>>> import numpy as np
>>> np.set_printoptions(suppress=True, linewidth=200)
>>> data = np.loadtxt("mat.csv", delimiter=",")
>>> data.round(2)
array([[ 0.79,  0.41,  0.41,  1.05,  1.19, -1.88,  0.62, -0.9 ,  0.64],
       [ 4.02,  3.75,  4.22,  6.22,  7.77,  2.24,  1.2 ,  5.92,  3.81],
       [ 2.01,  2.85,  2.18,  2.64,  4.85,  1.47,  1.17,  3.72,  1.99],
       [ 0.96, -4.94, -2.43, -1.99, -3.98, -3.59, -2.39, -2.19, -3.89],
       [ 1.51, -1.61, -1.  , -0.37, -0.1 , -0.26, -1.51,  2.2 , -2.19],
       [ 0.41, -1.66, -2.29,  0.98, -1.25, -3.15, -1.7 , -1.08, -1.71],
       [ 1.78, -0.64,  0.38,  0.76,  1.14, -0.65, -0.4 ,  1.32, -0.52],
       [ 1.32, -1.21, -1.23,  2.94,  0.11, -3.23, -1.55, -0.63, -0.58],
       [ 1.44,  4.11,  3.19,  2.2 ,  5.55,  1.38,  2.75,  2.41,  3.34],
       [ 0.24,  3.44, -0.16, -1.56,  3.68,  4.47,  0.6 ,  6.71, -0.68],
       [ 2.12,  3.17,  2.99,  2.54,  5.29,  1.52,  1.87,  3.3 ,  2.64]])
>>> rng = np.random.default_rng(28)
>>> out = data + rng.integers(-2, 3, (11, 5)) @ rng.integers(-2, 3, (5, 9))
>>> out.round(2)
array([[  5.79,   3.41,  12.41,   6.05,   3.19,  -4.88,   1.62,  -6.9 ,   8.64],
       [ -2.98,  -6.25,   2.22,   5.22,   3.77,  -2.76,   1.2 ,  10.92,  11.81],
       [ -5.99,   3.85,   4.18,   9.64,   2.85,   0.47,  10.17,   1.72,   2.99],
       [ -1.04,  -0.94,   3.57,   6.01,   0.02,  -2.59,   3.61,  -5.19,  -2.89],
       [  5.51,   4.39,   1.  ,   1.63,   3.9 ,   2.74,   2.49,  -0.8 ,  -9.19],
       [ -5.59,   2.34,   0.71,   9.98,   3.75,   0.85,  -5.7 ,  -1.08,   5.29],
       [  2.78,  -0.64,   2.38,   3.76,   9.14,   2.35,  -6.4 ,   4.32,   3.48],
       [  3.32,  -6.21,   0.77,  -0.06,  -3.89,  -9.23,   7.45,  -1.63,  -2.58],
       [ -2.56,   1.11,   2.19,   6.2 ,  12.55,   3.38,   5.75,   7.41,   2.34],
       [ -4.76,   2.44, -11.16,  -5.56,   0.68,   7.47,   1.6 ,  10.71,  -9.68],
       [  7.12,   8.17,   6.99,   2.54,   5.29,   2.52,  -5.13,  -0.7 ,   6.64]])
>>> np.abs(out - data).sum(axis=1)
array([45., 42., 33., 35., 35., 42., 30., 34., 30., 41., 30.])
>>> np.linalg.matrix_rank(out - data, tol=1e-8)
np.int64(5)
>>> np.round(out - data, 2)
array([[  5.,   3.,  12.,   5.,   2.,  -3.,   1.,  -6.,   8.],
       [ -7., -10.,  -2.,  -1.,  -4.,  -5.,   0.,   5.,   8.],
       [ -8.,   1.,   2.,   7.,  -2.,  -1.,   9.,  -2.,   1.],
       [ -2.,   4.,   6.,   8.,   4.,   1.,   6.,  -3.,   1.],
       [  4.,   6.,   2.,   2.,   4.,   3.,   4.,  -3.,  -7.],
       [ -6.,   4.,   3.,   9.,   5.,   4.,  -4.,   0.,   7.],
       [  1.,   0.,   2.,   3.,   8.,   3.,  -6.,   3.,   4.],
       [  2.,  -5.,   2.,  -3.,  -4.,  -6.,   9.,  -1.,  -2.],
       [ -4.,  -3.,  -1.,   4.,   7.,   2.,   3.,   5.,  -1.],
       [ -5.,  -1., -11.,  -4.,  -3.,   3.,   1.,   4.,  -9.],
       [  5.,   5.,   4.,   0.,   0.,   1.,  -7.,  -4.,   4.]])
>>> np.round(np.linalg.svd(out - data, compute_uv=False), 2) + 0
array([29.64, 21.58, 20.59, 19.97, 10.85,  0.  ,  0.  ,  0.  ,  0.  ])
